In [1]: import numpy as np

In [2]: import numpy.linalg as la

In [3]: np.set_printoptions(precision=2, suppress=True, linewidth=100, floatmode="fixed")

In [4]: K = np.load("arr.npy")

In [5]: K
Out[5]: 
array([[1.00, 0.90, 0.81, 0.73],
       [0.90, 1.00, 0.90, 0.81],
       [0.81, 0.90, 1.00, 0.90],
       [0.73, 0.81, 0.90, 1.00]])

In [6]: rng = np.random.default_rng(26952)

In [7]: z = rng.permutation(4)

In [8]: A2 = K[:, z] * rng.choice([-1, 1], 4)

In [9]: A2
Out[9]: 
array([[ 0.73, -0.81, -1.00, -0.90],
       [ 0.81, -0.90, -0.90, -1.00],
       [ 0.90, -1.00, -0.81, -0.90],
       [ 1.00, -0.90, -0.73, -0.81]])

In [10]: left, _, Vh = la.svd(K.T @ A2)

In [11]: z
Out[11]: array([3, 2, 0, 1])

In [12]: np.round(la.lstsq(K, A2)[0], 2) + 0
Out[12]: 
array([[ 0.00,  0.00, -1.00,  0.00],
       [ 0.00,  0.00,  0.00, -1.00],
       [ 0.00, -1.00,  0.00,  0.00],
       [ 1.00,  0.00,  0.00,  0.00]])

In [13]: np.round(left @ Vh, 2) + 0
Out[13]: 
array([[ 0.00,  0.00, -1.00,  0.00],
       [ 0.00,  0.00,  0.00, -1.00],
       [ 0.00, -1.00,  0.00,  0.00],
       [ 1.00,  0.00,  0.00,  0.00]])

In [14]: W0 = np.load("data.npy")

In [15]: W0
Out[15]: 
array([[-0.81,  0.38, -0.64,  1.92],
       [ 0.38,  0.31, -0.95, -0.31],
       [-0.64, -0.95, -0.01, -0.85],
       [ 1.92, -0.31, -0.85,  1.51]])

In [16]: hat = np.triu(np.array([[-3, -1, -2, -3], [1, 3, -1, 3], [-1, -3, 1, 1], [-1, -2, -1, 1]]), 1) + np.eye(4)

In [17]: A2 = hat @ W0 @ la.inv(hat)

In [18]: np.poly(A2)
Out[18]: array([ 1.00, -1.00, -6.98,  1.03,  6.01])

In [19]: hat @ W0 - W0 @ hat
Out[19]: 
array([[-4.86,  1.71,  2.28, -5.45],
       [ 6.40,  0.40, -1.47,  6.54],
       [ 1.92, -0.95, -3.08,  2.45],
       [ 0.00,  1.92,  3.53,  7.54]])

In [20]: z = rng.permutation(4)

In [21]: A2 = W0[:, z] * rng.choice([-1, 1], 4)

In [22]: A2
Out[22]: 
array([[ 0.38, -0.81,  0.64,  1.92],
       [ 0.31,  0.38,  0.95, -0.31],
       [-0.95, -0.64,  0.01, -0.85],
       [-0.31,  1.92,  0.85,  1.51]])

In [23]: left, _, Vh = la.svd(W0.T @ A2)

In [24]: np.round(left @ Vh, 2) + 0
Out[24]: 
array([[ 0.00,  1.00,  0.00,  0.00],
       [ 1.00,  0.00,  0.00,  0.00],
       [ 0.00,  0.00, -1.00,  0.00],
       [ 0.00,  0.00,  0.00,  1.00]])

In [25]: A = np.load("w.npy")

In [26]: A
Out[26]: 
array([[ -2.63,  -3.19,   3.95],
       [  9.67,  -0.24, -13.65],
       [  0.98,  -1.54,  -2.27],
       [  6.26,  -7.89,   0.35],
       [ -0.30,  -6.02,   5.13],
       [ -0.15,  -0.56,  -2.31],
       [  5.89,  -5.87,  -1.94],
       [  2.14,  -2.02,  -2.90],
       [  3.25,  -5.97,   1.12],
       [ 14.38, -11.31,  -4.12],
       [ -7.93,   6.17,  -2.63],
       [ 10.33,   0.06, -14.78],
       [-12.04,   6.99,   0.84],
       [-17.46,   6.48,   7.54],
       [  0.17,  -1.15,  -1.87],
       [  6.47,  -4.14,  -4.89],
       [ -9.82,   6.32,  -0.73],
       [  1.15,  -5.46,   2.78],
       [-14.63,   4.64,   6.85],
       [  4.52,  -4.18,  -2.67],
       [  6.64,  -1.23,  -8.96],
       [  3.82,  -4.47,  -1.52]])

In [27]: D = la.norm(A[:, None] - A[None], axis=-1)

In [28]: D[:5, :5]
Out[28]: 
array([[ 0.00, 21.67,  7.38, 10.68,  3.85],
       [21.67,  0.00, 14.38, 16.31, 22.03],
       [ 7.38, 14.38,  0.00,  8.66,  8.74],
       [10.68, 16.31,  8.66,  0.00,  8.33],
       [ 3.85, 22.03,  8.74,  8.33,  0.00]])

In [29]: C = A[[2, 17]].astype(float)

In [30]: for _ in range(6):
    ...:     z = la.norm(A[:, None] - C, axis=-1).argmin(axis=1)
    ...:     C = np.array([A[z == j].mean(axis=0) for j in range(2)])
    ...: 

In [31]: z
Out[31]: array([1, 1, 1, 1, 1, 1, 1, 1, 1, 1, 0, 1, 0, 0, 1, 1, 0, 1, 0, 1, 1, 1])

In [32]: np.bincount(z)
Out[32]: array([ 5, 17])

In [33]: C[1] - C[0]
Out[33]: array([16.65, -9.95, -5.23])

In [34]: C
Out[34]: 
array([[-12.38,   6.12,   2.37],
       [  4.27,  -3.83,  -2.86]])

In [35]: np.abs(C[1] - C[0]).argmax()
Out[35]: np.int64(0)

In [36]: sv = 3 * 0.7 ** np.arange(3)

In [37]: q, _ = la.qr(np.array([[-0.4, 1.8, 0.7], [-0.1, 1.1, 0.6], [-1.7, 1.0, 0.1]]))

In [38]: F = rng.normal(size=(14, 3)) * sv @ q

In [39]: F
Out[39]: 
array([[-1.42,  3.87,  0.12],
       [ 1.73, -0.65,  0.05],
       [ 1.88,  1.93, -0.60],
       [-1.37, -5.07, -3.54],
       [ 0.55,  1.59,  2.86],
       [-0.23, -2.61, -0.60],
       [-0.60, -5.08, -1.99],
       [-1.27, -1.28,  0.32],
       [-1.01, -6.35,  0.62],
       [-0.67, -2.41,  0.04],
       [ 1.17, -7.19, -1.10],
       [-2.28, -0.92,  0.79],
       [ 1.83,  0.06,  1.48],
       [-1.45, -0.34,  0.59]])

In [40]: D = la.norm(F[:, None] - F[None], axis=-1)

In [41]: D[:5, :5]
Out[41]: 
array([[0.00, 5.50, 3.89, 9.66, 4.07],
       [5.50, 0.00, 2.66, 6.48, 3.78],
       [3.89, 2.66, 0.00, 8.25, 3.73],
       [9.66, 6.48, 8.25, 0.00, 9.43],
       [4.07, 3.78, 3.73, 9.43, 0.00]])
